>>> import numpy as np
>>> np.set_printoptions(suppress=True, linewidth=120)
>>> def rnd(a):
...     return np.round(a, 2) + 0
... 
>>> W2 = np.array([[-0.1, -1.2, 1.9]])
>>> rng = np.random.default_rng(9428)
>>> A = np.array([[-2],
...     [-3],
...     [2],
...     [-2],
...     [-1],
...     [2],
...     [-2],
...     [-1],
...     [3],
...     [-3],
...     [2],
...     [-3],
...     [0],
...     [2],
...     [0],
...     [0],
...     [0],
...     [-1],
...     [0],
...     [-1],
...     [-1],
...     [1]]) @ W2 + 0.02 * rng.normal(size=(22, 3))
>>> print(rnd(A))
[[ 0.22  2.44 -3.82]
 [ 0.33  3.6  -5.69]
 [-0.22 -2.35  3.85]
 [ 0.21  2.44 -3.79]
 [ 0.1   1.18 -1.91]
 [-0.2  -2.4   3.85]
 [ 0.15  2.39 -3.81]
 [ 0.11  1.21 -1.9 ]
 [-0.3  -3.64  5.69]
 [ 0.32  3.6  -5.66]
 [-0.21 -2.42  3.8 ]
 [ 0.32  3.61 -5.68]
 [ 0.01  0.02  0.01]
 [-0.2  -2.42  3.79]
 [ 0.01  0.    0.  ]
 [ 0.02 -0.02  0.02]
 [-0.01 -0.01 -0.02]
 [ 0.14  1.17 -1.91]
 [ 0.01  0.    0.02]
 [ 0.09  1.22 -1.88]
 [ 0.11  1.21 -1.94]
 [-0.12 -1.18  1.91]]
>>> W2 = A[[16, 3]].astype(float)
>>> for _ in range(5):
...     idx = np.linalg.norm(A[:, None] - W2, axis=-1).argmin(axis=1)
...     W2 = np.array([A[idx == j].mean(axis=0) for j in range(2)])
... 
>>> print(idx)
[1 1 0 1 1 0 1 1 0 1 0 1 0 0 0 0 0 1 0 1 1 0]
>>> print(rnd(W2))
[[-0.11 -1.31  2.08]
 [ 0.19  2.19 -3.45]]
>>> print(np.abs(W2[1] - W2[0]).argmax())
2
>>> x = np.array([2, 0, -3])
>>> y = A @ x
>>> try:
...     np.linalg.solve(A, y)
... except np.linalg.LinAlgError as e:
...     print(repr(e))
... 
LinAlgError('Last 2 dimensions of the array must be square')
>>> print(rnd(np.linalg.solve(A.T @ A, A.T @ y)))
[ 2.  0. -3.]
>>> print(rnd(np.linalg.pinv(A) @ A))
[[1. 0. 0.]
 [0. 1. 0.]
 [0. 0. 1.]]
>>> y = y + 0.05 * rng.normal(size=22)
>>> print(rnd(y))
[ 11.8   17.76 -12.09  11.82   5.89 -11.99  11.71   5.84 -17.67  17.6  -11.8   17.65   0.   -11.84   0.06   0.02  -0.02
   5.98  -0.03   5.88   6.01  -5.94]
>>> coef, *_ = np.linalg.lstsq(A, y)
>>> print([round(float(np.linalg.norm(np.linalg.solve(A.T @ A + lam * np.eye(3), A.T @ y))), 2) for lam in (0, 1, 10, 100)])
[3.7, 2.62, 2.55, 2.05]
>>> print(rnd(A.T @ (y - A @ coef)))
[0. 0. 0.]
>>> r0 = np.array([0, 0, 2]) + 0.5
>>> feats = np.eye(3) - 2 * np.outer(r0, r0) / (r0 @ r0)
>>> print(rnd(feats))
[[ 0.93 -0.07 -0.37]
 [-0.07  0.93 -0.37]
 [-0.37 -0.37 -0.85]]
>>> # equal to its transpose
>>> ev, evecs = np.linalg.eigh(feats)
>>> print(np.unique(ev.round(6) + 0, return_counts=True)[1])
[1 2]
>>> print(rnd(np.linalg.eigvalsh(feats @ feats)))
[1. 1. 1.]
>>> print(rnd(evecs.T @ evecs))
[[1. 0. 0.]
 [0. 1. 0.]
 [0. 0. 1.]]
>>> print(rnd(np.linalg.eigvalsh(feats + -3 * np.eye(3))))
[-4. -2. -2.]
>>> P = np.triu(np.array([[-2, 1, 3], [3, -1, -3], [0, 2, 0]]), 1) + np.eye(3)
>>> Y = P @ feats @ np.linalg.inv(P)
>>> print(rnd(P @ feats - feats @ P))
[[-1.19 -1.11 -5.93]
 [ 1.11  1.19  5.56]
 [ 0.    0.37  0.  ]]
>>> print(rnd(np.linalg.det(Y)))
-1.0
>>> print(np.linalg.matrix_rank(Y))
3
>>> print(feats.shape)
(3, 3)
>>> feats[3]
Traceback (most recent call last):
  File "<python-input-37>", line 1, in <module>
    feats[3]
    ~~~~~^^^
IndexError: index 3 is out of bounds for axis 0 with size 3
>>> print(rnd(feats.mean(axis=0)))
[ 0.16  0.16 -0.53]
>>> np.linalg.rank(feats)
Traceback (most recent call last):
  File "<python-input-39>", line 1, in <module>
    np.linalg.rank(feats)
    ^^^^^^^^^^^^^^
AttributeError: module 'numpy.linalg' has no attribute 'rank'
>>> ev, evecs = np.linalg.eig(feats)
>>> print(rnd(np.sort(np.linalg.eigvals(np.linalg.inv(feats)))))
[-1.  1.  1.]
>>> print(rnd(ev))
[ 1. -1.  1.]
>>> print(rnd(np.prod(ev)))
-1.0
>>> print(rnd(feats @ evecs[:, 0] - ev[0] * evecs[:, 0]))
[0. 0. 0.]
>>> print(rnd(np.linalg.svd(feats, compute_uv=False)))
[1. 1. 1.]
>>> print(rnd(feats[:, 2] @ feats[:, 0]))
0.0
>>> print(rnd(np.linalg.pinv(feats)))
[[ 0.93 -0.07 -0.37]
 [-0.07  0.93 -0.37]
 [-0.37 -0.37 -0.85]]
>>> print(rnd(feats.T @ feats))
[[1. 0. 0.]
 [0. 1. 0.]
 [0. 0. 1.]]
>>> W2 = np.sign(np.array([[1, 1, -3, 3], [-3, -3, -1, 2], [-2, 1, 2, -1], [2, -3, -2, -3]]))
>>> Y = (np.tril(W2, -1) + np.eye(4)) @ (np.triu(W2, 1) + np.eye(4))
>>> ev = np.array([-1, -1, 0, -3])
>>> m1 = np.rint(Y * ev @ np.linalg.inv(Y)) + 0
>>> print(m1)
[[-1.  1. -4. -3.]
 [ 0. -1.  0.  0.]
 [ 0. -1.  3.  3.]
 [ 0.  1. -6. -6.]]
>>> # rank 3
>>> print(rnd(np.trace(np.linalg.pinv(m1) @ m1)))
3.0
>>> print(np.abs(np.diag(np.linalg.qr(m1)[1])) > 1e-9)
[ True  True  True False]
>>> idx = rng.integers(0, 2, 3)
>>> data = np.array([[1, 0, 1], [2, 2, 2], [2, 0, 0]]) * (idx[:, None] == idx)
>>> print(data)
[[1 0 1]
 [0 2 0]
 [2 0 0]]
>>> print(np.flatnonzero(np.linalg.matrix_power((data != 0) + (data.T != 0) + np.eye(3), 3)[1]))
[1]
>>> print((data != 0).astype(int))
[[1 0 1]
 [0 1 0]
 [1 0 0]]
>>> print(rnd(np.linalg.det(data)))
-4.0
>>> print(data @ data)
[[3 0 1]
 [0 4 0]
 [2 0 2]]
>>> print(rnd(np.sort(np.linalg.eigvals(data).real)))
[-1.  2.  2.]
>>> ev, evecs = np.linalg.eig(data)
>>> print(rnd(np.sort(np.linalg.eigvals(data.T))))
[-1.  2.  2.]
>>> print(np.prod(ev))
-4.0
>>> print(ev)
[ 2. -1.  2.]
>>> W0 = np.loadtxt("case12.csv", delimiter=",")
>>> print(W0)
[[ 4.  5.  6.]
 [ 7.  8.  9.]
 [10. 11. 12.]
 [13. 14. 15.]]
>>> print(np.linalg.lstsq(W0[:-1].T, W0[-1])[2])
2
>>> print(rnd(np.trace(np.linalg.pinv(W0) @ W0)))
2.0
>>> print(W0[0] @ W0[2])
167.0
>>> print(rnd(np.linalg.norm(W0, 2)))
35.0
>>> print(rnd(np.linalg.norm(W0, "nuc")))
35.94
>>> print(rnd(np.linalg.norm(W0) ** 2 / np.linalg.norm(W0, 2) ** 2))
1.0
>>> print(rnd(np.linalg.norm(W0[0] - W0[2])))
10.39
>>> print(rnd(np.linalg.norm(W0, axis=0)))
[18.28 20.15 22.05]
>>> X = np.load("sample11.npy")
>>> print(X)
[[ 2  0 -2  1]
 [ 1  0  0  2]
 [-2 -2  1 -1]
 [ 2  1  1  1]]
>>> P = np.triu(np.array([[-1, 0, 1], [-1, 1, -3], [-3, -2, 1]]), 1) + np.eye(3)
>>> Y = P @ data @ np.linalg.inv(P)
>>> print(np.linalg.matrix_rank(Y))
3
>>> print(rnd(np.linalg.det(Y)))
-4.0
>>> print(np.trace(Y), np.trace(data))
3.0 3
>>> P = np.triu(np.array([[0, 1, 3, 1], [3, 2, 2, 3], [3, 3, 1, 2], [2, 1, 0, 2]]), 1) + np.eye(4)
>>> Y = P @ X @ np.linalg.inv(P)
>>> print(rnd(np.poly(Y)))
[  1.  -4.  -2.   5. -15.]
>>> W2 = np.array([[1, -2, 1], [1, 0, -2], [0, -2, -1]])
>>> mat = np.repeat(W2, 27 // 3, axis=0)
>>> mat = mat + 0.3 * rng.normal(size=mat.shape)
>>> print(rnd(mat))
[[ 1.21 -1.93  1.25]
 [ 1.04 -1.99  1.09]
 [ 1.19 -2.1   1.11]
 [ 1.09 -2.27  0.76]
 [ 0.82 -2.31  0.79]
 [ 1.15 -2.27  0.57]
 [ 1.05 -1.91  0.86]
 [ 1.4  -1.62  1.14]
 [ 1.26 -1.71  0.39]
 [ 1.08  0.18 -1.95]
 [ 0.61  0.05 -1.4 ]
 [ 0.73  0.18 -1.84]
 [ 1.07 -0.27 -2.18]
 [ 0.8   0.35 -2.22]
 [ 1.21 -0.12 -2.86]
 [ 1.21 -0.44 -2.13]
 [ 1.2  -0.13 -2.28]
 [ 0.87  0.37 -2.51]
 [-0.56 -1.48 -1.04]
 [ 0.75 -2.13 -1.12]
 [ 0.44 -1.89 -1.51]
 [-0.09 -1.74 -0.48]
 [-0.08 -2.24 -1.08]
 [ 0.39 -1.8  -1.25]
 [ 0.12 -1.94 -1.67]
 [-0.32 -1.42 -1.33]
 [-0.05 -1.93 -0.88]]
>>> def softmax(z):
...     e = np.exp(z - z.max(axis=-1, keepdims=True))
...     return e / e.sum(axis=-1, keepdims=True)
... 
>>> print(rnd(softmax(mat).sum(axis=1)))
[1. 1. 1. 1. 1. 1. 1. 1. 1. 1. 1. 1. 1. 1. 1. 1. 1. 1. 1. 1. 1. 1. 1. 1. 1. 1. 1.]
>>> scores = mat @ mat.T / np.sqrt(3)
>>> print(rnd(softmax(scores)[10] @ mat))
[ 0.84 -0.53 -1.87]
>>> print(softmax(scores).round(6).argmax(axis=1))
[ 2  2  2  3  3  3  2  2  5 14 14 14 14 14 14 14 14 14 24 19 24 22 22 24 24 24 22]
>>> x = np.array([-1, 3, 2])
>>> y = mat @ x
>>> print(rnd(np.linalg.lstsq(mat, y)[0]))
[-1.  3.  2.]
>>> y = y + 0.02 * rng.normal(size=27)
>>> print(rnd(y))
[-4.5  -4.81 -5.25 -6.41 -6.15 -6.83 -5.08 -4.02 -5.62 -4.42 -3.31 -3.88 -6.22 -4.2  -7.33 -6.78 -6.17 -4.78 -5.97
 -9.36 -9.13 -6.1  -8.81 -8.32 -9.25 -6.62 -7.48]
>>> coef, *_ = np.linalg.lstsq(mat, y)
>>> print(rnd(mat.T @ (y - mat @ coef)))
[0. 0. 0.]
>>> print(rnd(coef))
[-1.  3.  2.]
>>> print(rnd(np.linalg.norm(y - mat @ coef)))
0.08
>>> F = np.array([[58, 58, -22, 89],
...     [58, 98, -48, 73],
...     [-22, -48, 39, -26],
...     [89, 73, -26, 151]])
>>> # symmetric
>>> ev, evecs = np.linalg.eig(F)
>>> print(rnd(F @ evecs[:, 0] - ev[0] * evecs[:, 0]))
[0. 0. 0. 0.]
>>> print(rnd(np.sort(np.linalg.eigvals(np.linalg.inv(F)))))
[0.   0.02 0.09 0.76]
>>> print(rnd(np.sort(np.linalg.eigvals(F @ F))))
[    1.72   114.24  3993.08 73336.95]
>>> print(rnd(np.prod(ev)))
240100.0
>>> x = np.ones(4)
>>> for _ in range(6):
...     x = F @ x
...     x /= np.linalg.norm(x)
...     print(round(x @ F @ x, 2))
... 
268.61
270.7
270.8
270.81
270.81
270.81
>>> print(rnd(x))
[ 0.45  0.51 -0.23  0.7 ]
>>> left, sigma, Vt = np.linalg.svd(F, full_matrices=False)
>>> print(rnd(left.T @ F @ Vt.T))
[[270.81   0.     0.     0.  ]
 [  0.    63.19   0.     0.  ]
 [  0.     0.    10.69   0.  ]
 [  0.     0.     0.     1.31]]
>>> print(np.abs(left[:, 0]).round(6).argmax())
3
>>> print(rnd(np.cumsum(sigma ** 2) / np.sum(sigma ** 2)))
[0.95 1.   1.   1.  ]
>>> print(rnd(sigma))
[270.81  63.19  10.69   1.31]
>>> print(rnd(Vt @ Vt.T))
[[1. 0. 0. 0.]
 [0. 1. 0. 0.]
 [0. 0. 1. 0.]
 [0. 0. 0. 1.]]
>>> print((sigma > 1e-8).sum())
4
>>> print(rnd(sigma / sigma[0]))
[1.   0.23 0.04 0.  ]
>>> ev, evecs = np.linalg.eigh(F)
>>> x = np.array([1, 0, 2, -3])
>>> print(rnd(evecs * np.abs(ev) @ evecs.T))
[[ 58.  58. -22.  89.]
 [ 58.  98. -48.  73.]
 [-22. -48.  39. -26.]
 [ 89.  73. -26. 151.]]
>>> print((np.sign(evecs[:, -1].round(6)) == np.sign(evecs[0, -1].round(6))).astype(int))
[1 1 0 1]
